% python3 -q
>>> import numpy as np
>>> np.set_printoptions(precision=3, suppress=True, linewidth=100)
>>> arr = np.load("out0.npy")
>>> arr
array([[7, 0, 0],
       [0, 3, 0],
       [0, 0, 6]])
>>> u, r1 = arr[2], arr[0]
>>> u @ u
np.int64(36)
>>> pr = (u @ r1) / (u @ u) * u
>>> print((r1 - pr) @ u)
0.0
>>> print(pr)
[0. 0. 0.]
>>> round(np.linalg.norm(u + r1) ** 2 + np.linalg.norm(u - r1) ** 2, 3)
np.float64(170.0)
>>> np.outer(u, r1)
array([[ 0,  0,  0],
       [ 0,  0,  0],
       [42,  0,  0]])
>>> O, R = np.linalg.qr(arr)
>>> O @ R
array([[7., 0., 0.],
       [0., 3., 0.],
       [0., 0., 6.]])
>>> O
array([[ 1.,  0.,  0.],
       [-0.,  1.,  0.],
       [-0., -0.,  1.]])
>>> arr.T @ arr
array([[49,  0,  0],
       [ 0,  9,  0],
       [ 0,  0, 36]])
>>> print(arr @ arr.T)
[[49  0  0]
 [ 0  9  0]
 [ 0  0 36]]
>>> np.linalg.svd(arr, compute_uv=False)
array([7., 6., 3.])
>>> np.linalg.pinv(arr)
array([[0.143, 0.   , 0.   ],
       [0.   , 0.333, 0.   ],
       [0.   , 0.   , 0.167]])
>>> vals, V = np.linalg.eigh(arr)
>>> vec = np.array([2, 8, 2])
>>> np.linalg.eigvalsh(arr[1:, 1:])
array([3., 6.])
>>> vec @ arr @ vec
np.int64(244)
>>> print((np.sign(V[:, -1].round(6)) == np.sign(V[0, -1].round(6))).astype(int))
[1 0 0]
>>> V * np.sqrt(vals) @ V.T
array([[2.646, 0.   , 0.   ],
       [0.   , 1.732, 0.   ],
       [0.   , 0.   , 2.449]])
>>> V * np.maximum(vals, 0) @ V.T
array([[7., 0., 0.],
       [0., 3., 0.],
       [0., 0., 6.]])
>>> np.abs(arr).sum(axis=1).max(), np.abs(vals).max()
(np.int64(7), np.float64(7.0))
